% ipython --no-banner

In [1]: import numpy as np

In [2]: np.set_printoptions(precision=2, suppress=True, linewidth=160, legacy="1.25")

In [3]: rnd = lambda a: np.round(a, 2) + 0

In [4]: J = np.diag(np.array([1, 0, 0, 3, 2]))

In [5]: J
Out[5]: 
array([[1, 0, 0, 0, 0],
       [0, 0, 0, 0, 0],
       [0, 0, 0, 0, 0],
       [0, 0, 0, 3, 0],
       [0, 0, 0, 0, 2]])

In [6]: # triangular, det is the product of the diagonal

In [7]: Uu, sv, Vt = np.linalg.svd(J)

In [8]: vecs = Vt[:(sv > 1e-8).sum()]

In [9]: rng = np.random.default_rng(55)

In [10]: vec = J[2] + -3 * J[4] + rng.integers(2) * np.eye(5)[2]

In [11]: vec
Out[11]: array([ 0.,  0.,  1.,  0., -6.])

In [12]: print(vecs.T @ vecs)
[[1. 0. 0. 0. 0.]
 [0. 0. 0. 0. 0.]
 [0. 0. 0. 0. 0.]
 [0. 0. 0. 1. 0.]
 [0. 0. 0. 0. 1.]]

In [13]: np.linalg.matrix_rank(np.vstack([J, vec]))
Out[13]: 4

In [14]: np.diag(vecs.T @ vecs)
Out[14]: array([1., 0., 0., 1., 1.])

In [15]: rnd(np.linalg.det(J[::-1]))
Out[15]: 0.0

In [16]: print(rnd(np.linalg.eigvals(J).sum().real))
6.0

In [17]: np.poly(J)
Out[17]: array([ 1., -6., 11., -6.,  0.,  0.])

In [18]: np.einsum("ij,ji->", J, J)
Out[18]: 14

In [19]: np.einsum("ii->", J)
Out[19]: 6

In [20]: F = np.triu(rng.random((3, 3)) < 0.8, 1).astype(int)

In [21]: F = F + F.T

In [22]: F
Out[22]: 
array([[0, 1, 1],
       [1, 0, 1],
       [1, 1, 0]])

In [23]: # symmetric, so the eigenvalues are real

In [24]: evals, vecs = np.linalg.eig(F)

In [25]: rnd(F @ vecs[:, 0] - evals[0] * vecs[:, 0])
Out[25]: array([0., 0., 0.])

In [26]: rnd(np.sort(np.linalg.eigvals(F @ F)))
Out[26]: array([1., 1., 4.])

In [27]: rnd(np.sort(np.linalg.eigvals(np.linalg.inv(F))))
Out[27]: array([-1. , -1. ,  0.5])

In [28]: rnd(np.prod(evals))
Out[28]: 2.0

In [29]: data = np.loadtxt("out19.csv", delimiter=",")

In [30]: data
Out[30]: 
array([[ 6.,  0.,  0.,  0.],
       [ 0., -9.,  0.,  0.],
       [ 0.,  0., -7.,  0.],
       [ 0.,  0.,  0., -6.]])

In [31]: evals, vecs = np.linalg.eigh(data)

In [32]: vecs @ np.diag(evals) @ vecs.T
Out[32]: 
array([[ 6.,  0.,  0.,  0.],
       [ 0., -9.,  0.,  0.],
       [ 0.,  0., -7.,  0.],
       [ 0.,  0.,  0., -6.]])

In [33]: np.abs(vecs[:, -1]).round(6).argmax()
Out[33]: 0

In [34]: np.abs(vecs[:, -1])
Out[34]: array([1., 0., 0., 0.])

In [35]: rnd(np.linalg.eigvalsh(data @ data))
Out[35]: array([36., 36., 49., 81.])

In [36]: np.unique(evals.round(6) + 0, return_counts=True)[1]
Out[36]: array([1, 1, 1, 1])

In [37]: evals
Out[37]: array([-9., -7., -6.,  6.])

In [38]: vecs.T @ vecs
Out[38]: 
array([[1., 0., 0., 0.],
       [0., 1., 0., 0.],
       [0., 0., 1., 0.],
       [0., 0., 0., 1.]])

In [39]: vec = np.array([2, -1, 1, 2])

In [40]: a = np.maximum(data @ vec, 0)

In [41]: a
Out[41]: array([12.,  9.,  0.,  0.])

In [42]: np.flatnonzero(a > 1e-9)
Out[42]: array([0, 1])

In [43]: print(np.maximum(data @ (3 * vec), 0))
[36. 27.  0.  0.]

In [44]: data * (a > 1e-9)[:, None]
Out[44]: 
array([[ 6.,  0.,  0.,  0.],
       [ 0., -9.,  0.,  0.],
       [ 0.,  0., -0.,  0.],
       [ 0.,  0.,  0., -0.]])

In [45]: evals, vecs = np.linalg.eigh(data)

In [46]: vec = np.array([-3, -6, 5, 6])

In [47]: np.abs(data).sum(axis=1).max(), np.abs(evals).max()
Out[47]: (9.0, 9.0)

In [48]: (np.sign(vecs[:, -1].round(6)) == np.sign(vecs[0, -1].round(6))).astype(int)
Out[48]: array([1, 0, 0, 0])

In [49]: vecs * np.maximum(evals, 0) @ vecs.T
Out[49]: 
array([[6., 0., 0., 0.],
       [0., 0., 0., 0.],
       [0., 0., 0., 0.],
       [0., 0., 0., 0.]])

In [50]: vec = np.array([1, 1, 0, 2])

In [51]: rhs = data @ vec

In [52]: rhs
Out[52]: array([  6.,  -9.,   0., -12.])

In [53]: rnd(np.linalg.solve(data, -1 * rhs))
Out[53]: array([-1., -1.,  0., -2.])

In [54]: rnd(np.linalg.solve(data, rhs))
Out[54]: array([1., 1., 0., 2.])

In [55]: rnd(np.linalg.solve(data, rhs + data[:, 3]))
Out[55]: array([1., 1., 0., 3.])

In [56]: m1 = np.array([[1.8, -0.4, 0.0],
    ...:     [-1.2, 0.7, 0.6],
    ...:     [-0.7, 1.6, -0.4],
    ...:     [-0.4, 2.0, 0.1],
    ...:     [0.2, 0.8, 1.4],
    ...:     [-1.0, 1.8, -0.7],
    ...:     [0.2, -0.6, -0.7],
    ...:     [0.3, -1.1, 0.0],
    ...:     [0.1, -0.4, 0.4],
    ...:     [-0.8, 1.1, -0.7],
    ...:     [1.5, -0.5, 1.1],
    ...:     [-0.6, -0.3, 0.3],
    ...:     [1.8, 0.2, 0.5],
    ...:     [-0.5, 0.9, -0.6],
    ...:     [0.6, -0.5, 1.0],
    ...:     [-0.2, -0.4, -1.0],
    ...:     [-1.1, 0.1, -0.4],
    ...:     [1.5, -0.1, -0.6],
    ...:     [0.5, -0.4, 0.5],
    ...:     [0.8, -0.4, 0.2],
    ...:     [-0.8, 0.6, -0.3],
    ...:     [1.0, 0.3, 0.3],
    ...:     [1.3, -1.1, 2.1],
    ...:     [-0.9, 1.6, 0.6],
    ...:     [0.6, 2.8, -0.2],
    ...:     [1.3, 0.1, -1.2]])

In [57]: m1[20] *= 10

In [58]: m1
Out[58]: 
array([[ 1.8, -0.4,  0. ],
       [-1.2,  0.7,  0.6],
       [-0.7,  1.6, -0.4],
       [-0.4,  2. ,  0.1],
       [ 0.2,  0.8,  1.4],
       [-1. ,  1.8, -0.7],
       [ 0.2, -0.6, -0.7],
       [ 0.3, -1.1,  0. ],
       [ 0.1, -0.4,  0.4],
       [-0.8,  1.1, -0.7],
       [ 1.5, -0.5,  1.1],
       [-0.6, -0.3,  0.3],
       [ 1.8,  0.2,  0.5],
       [-0.5,  0.9, -0.6],
       [ 0.6, -0.5,  1. ],
       [-0.2, -0.4, -1. ],
       [-1.1,  0.1, -0.4],
       [ 1.5, -0.1, -0.6],
       [ 0.5, -0.4,  0.5],
       [ 0.8, -0.4,  0.2],
       [-8. ,  6. , -3. ],
       [ 1. ,  0.3,  0.3],
       [ 1.3, -1.1,  2.1],
       [-0.9,  1.6,  0.6],
       [ 0.6,  2.8, -0.2],
       [ 1.3,  0.1, -1.2]])

In [59]: gram = np.cov(m1, rowvar=False)

In [60]: rnd(gram)
Out[60]: 
array([[ 3.5 , -2.24,  1.17],
       [-2.24,  2.25, -0.87],
       [ 1.17, -0.87,  0.97]])

In [61]: rnd(np.corrcoef(m1.T))
Out[61]: 
array([[ 1.  , -0.8 ,  0.63],
       [-0.8 ,  1.  , -0.59],
       [ 0.63, -0.59,  1.  ]])

In [62]: np.argsort(-m1.std(axis=0).round(6), kind="stable")
Out[62]: array([0, 1, 2])
